$ python3 -q
>>> import numpy as np
>>> from numpy import linalg as LA
>>> np.set_printoptions(precision=3, suppress=True, linewidth=200)
>>> J = np.load("out15.npy")
>>> J
array([[ 0.868,  1.706,  1.637],
       [-0.362, -0.251, -0.229],
       [ 0.326,  0.602,  0.76 ],
       [-0.176, -0.324, -0.398],
       [ 1.004,  1.961,  1.933],
       [ 0.256,  0.221,  0.285],
       [-0.118, -0.171, -0.222],
       [ 1.379,  2.669,  2.78 ],
       [ 1.487,  3.049,  3.086],
       [ 0.324,  0.506,  0.758],
       [-0.356, -0.57 , -0.76 ],
       [ 1.384,  2.899,  2.927],
       [ 0.495,  1.064,  1.146],
       [ 0.95 ,  1.537,  1.938],
       [ 0.365,  0.474,  0.733],
       [-0.266, -0.54 , -0.802],
       [-1.065, -2.056, -1.824],
       [ 1.265,  2.763,  2.622],
       [ 0.942,  1.927,  2.046],
       [ 0.727,  1.602,  1.612],
       [-0.446, -1.218, -0.933],
       [ 0.572,  0.881,  0.905]])
>>> left, sv, Vt = LA.svd(J)
>>> sv
array([11.418,  0.558,  0.361])
>>> other = left[:, :1] @ np.diag(sv[:1]) @ Vt[:1]
>>> round(float(np.abs(J - other).max()), 3)
0.216
>>> np.round(LA.norm(J - other, 2), 3), round(sv[1], 3)
(np.float64(0.558), np.float64(0.558))
>>> LA.matrix_rank(other)
np.int64(1)
>>> cen = J - J.mean(axis=0)
>>> left, sv, Vt = LA.svd(cen, full_matrices=False)
>>> np.round((sv ** 2).sum() ** 2 / (sv ** 4).sum(), 3)
np.float64(1.009)
>>> np.searchsorted(np.cumsum(sv ** 2) / (sv ** 2).sum(), 0.9) + 1
np.int64(1)
>>> np.abs(Vt[-1])
array([0.923, 0.083, 0.376])
>>> sv ** 2 / (sv ** 2).sum()
array([0.996, 0.003, 0.001])
>>> gram = np.cov(J, rowvar=False)
>>> LA.eigvalsh(gram)[::-1]
array([4.387, 0.014, 0.006])
>>> gram
array([[0.488, 0.969, 0.969],
       [0.969, 1.963, 1.946],
       [0.969, 1.946, 1.955]])
>>> gram.shape
(3, 3)
>>> np.polyfit(J[:, 1], J[:, 2], 1)
array([0.991, 0.065])
>>> J.std(axis=0)
array([0.682, 1.369, 1.366])
>>> K = np.load("arr.npy")
>>> K
array([[9, 9, 9, 9],
       [9, 9, 9, 9],
       [9, 9, 9, 9],
       [9, 9, 9, 9]])
>>> # equal to its transpose
>>> w, evecs = LA.eigh(K)
>>> LA.eigvalsh(K + 2 * np.eye(4))
array([ 2.,  2.,  2., 38.])
>>> np.round(LA.svd(K, compute_uv=False), 3) + 0
array([36.,  0.,  0.,  0.])
>>> (w > 1e-8).sum(), (w < -1e-8).sum()
(np.int64(1), np.int64(0))
>>> np.abs(evecs[:, -1])
array([0.5, 0.5, 0.5, 0.5])
